% python3 -q
>>> import numpy as np
>>> import numpy.linalg as la
>>> np.set_printoptions(suppress=True, linewidth=200)
>>> M = np.load("x.npy")
>>> M
array([[-3., -5., -9.,  0.],
       [-7., -7., -3.,  0.],
       [-5., -4.,  6.,  0.],
       [ 0.,  0.,  0.,  2.]])
>>> other = np.array([[4, -4, -5], [4, 1, 2], [1, 5, 5], [0, 0, -2]])
>>> M @ other
array([[-41., -38., -40.],
       [-59.,   6.,   6.],
       [-30.,  46.,  47.],
       [  0.,   0.,  -4.]])
>>> np.einsum("ij,ij->i", M, M)
array([115., 107.,  77.,   4.])
>>> np.einsum("ik,kj->ji", M, other)
array([[-41., -59., -30.,   0.],
       [-38.,   6.,  46.,   0.],
       [-40.,   6.,  47.,  -4.]])
>>> np.vstack([M, other.T]).shape
(7, 4)
>>> other.T @ M.T
array([[-41., -59., -30.,   0.],
       [-38.,   6.,  46.,   0.],
       [-40.,   6.,  47.,  -4.]])
>>> np.einsum("ik,kj->ij", M, other)
array([[-41., -38., -40.],
       [-59.,   6.,   6.],
       [-30.,  46.,  47.],
       [  0.,   0.,  -4.]])
>>> vec = np.array([-3, 0, 3, 1])
>>> a = np.maximum(M @ vec, 0)
>>> M * (a > 1e-9)[:, None]
array([[-0., -0., -0.,  0.],
       [-7., -7., -3.,  0.],
       [-5., -4.,  6.,  0.],
       [ 0.,  0.,  0.,  2.]])
>>> np.maximum(M @ vec, 0) - np.maximum(-M @ vec, 0)
array([-18.,  12.,  33.,   2.])
>>> np.maximum(M @ (3 * vec), 0)
array([ 0., 36., 99.,  6.])
>>> np.flatnonzero(a > 1e-9)
array([1, 2, 3])
>>> data = np.load("test16.npy")
>>> data
array([[1, 1, 2, 1, 0, 2, 0],
       [0, 0, 0, 0, 1, 1, 0],
       [0, 0, 0, 0, 0, 2, 2],
       [0, 0, 0, 1, 2, 2, 0],
       [0, 0, 0, 0, 2, 0, 1],
       [0, 0, 0, 0, 0, 1, 2],
       [0, 0, 0, 0, 0, 0, 2]])
>>> la.norm(data, axis=1).argmax()
np.int64(0)
>>> round(float(la.norm(data) ** 2 / la.norm(data, 2) ** 2), 2)
1.9
>>> round(float(la.norm(data, 1)), 2), round(float(la.norm(data, np.inf)), 2)
(8.0, 7.0)
>>> rng = np.random.default_rng(37)
>>> idx = rng.permutation(7)
>>> idx
array([0, 6, 1, 3, 5, 4, 2])
>>> other = data[idx][:, idx]
>>> np.diag(other)
array([1, 2, 0, 1, 1, 2, 0])
>>> np.round(np.sort(np.abs(la.eigvals(other))), 2)
array([0., 0., 1., 1., 1., 2., 2.])
>>> la.lstsq(data[:-1].T, data[-1])[2]
np.int32(5)
>>> data @ data
array([[ 1,  1,  2,  2,  3, 11,  8],
       [ 0,  0,  0,  0,  2,  1,  3],
       [ 0,  0,  0,  0,  0,  2,  8],
       [ 0,  0,  0,  1,  6,  4,  6],
       [ 0,  0,  0,  0,  4,  0,  4],
       [ 0,  0,  0,  0,  0,  1,  6],
       [ 0,  0,  0,  0,  0,  0,  4]])
>>> np.prod(np.diag(data)), round(float(la.det(data)), 2)
(np.int64(0), 0.0)
>>> la.matrix_rank(data - data[0, 0] * np.eye(7))
np.int64(6)
>>> [int(la.matrix_rank(la.matrix_power(data, p))) for p in range(1, 8)]
[5, 5, 5, 5, 5, 5, 5]
>>> K = np.load("arr.npy")
>>> K
array([[ 0.5, -0.5],
       [-0.5,  0.5]])
>>> w1 = np.array([[7, 5, -4, -3, 6], [-7, 2, -6, 2, 4]])
>>> b = np.array([1, 3, 0, 3, 2])
>>> H = np.maximum(K @ w1 + b, 0)
>>> (H > 0).astype(int)
array([[1, 1, 1, 1, 1],
       [0, 1, 0, 1, 1]])
>>> H
array([[8. , 4.5, 1. , 0.5, 3. ],
       [0. , 1.5, 0. , 5.5, 1. ]])
>>> C = np.array([[-2, 2, 0], [0, 2, -2], [0, -3, -1], [3, 3, 1], [1, -2, 2]])
>>> (H @ C).round(6).argmax(axis=1)
array([1, 0])
>>> w, evecs = la.eigh(K)
>>> vec = np.array([-1, -2])
>>> vec @ K @ vec / (vec @ vec), w[0], w[-1]
(np.float64(0.1), np.float64(0.0), np.float64(1.0))
>>> np.round(la.eigvalsh(K[1:, 1:]), 2)
array([0.5])
>>> [round(float(x), 2) for x in la.svd(K, compute_uv=False)[:3]]
[1.0, 0.0]
>>> np.round(la.norm(K, 2) / la.norm(K), 2)
np.float64(1.0)
>>> la.cond(K) > 100
np.True_
>>> la.matrix_rank(K, rtol=0.1)
np.int64(1)
>>> blk = np.stack([data, 2 * data, data[::-1]])
>>> la.matrix_rank(blk.reshape(3, -1))
np.int64(2)
>>> np.einsum("bij,cij->bc", blk, blk)
array([[ 44,  88,  15],
       [ 88, 176,  30],
       [ 15,  30,  44]])
>>> blk.sum(axis=0)
array([[3, 3, 6, 3, 0, 6, 2],
       [0, 0, 0, 0, 3, 4, 2],
       [0, 0, 0, 0, 2, 6, 7],
       [0, 0, 0, 4, 8, 8, 0],
       [0, 0, 0, 0, 6, 2, 5],
       [0, 0, 0, 0, 1, 4, 6],
       [1, 1, 2, 1, 0, 2, 6]])
>>> other = np.array([[3, 1],
...     [-2, -3],
...     [-3, -3],
...     [3, 0],
...     [-1, 3],
...     [-1, -1],
...     [1, 1],
...     [-3, 3]])
>>> A = other.T @ other
>>> A
array([[43,  8],
       [ 8, 39]])
>>> idx = rng.permutation(2)
>>> idx
array([0, 1])
>>> other = A[idx][:, idx]
>>> np.diag(other)
array([43, 39])
>>> np.round(np.sort(np.abs(la.eigvals(other))), 2)
array([32.75, 49.25])
>>> np.round(la.det(other), 2), round(la.det(A[idx]), 2)
(np.float64(1613.0), np.float64(1613.0))
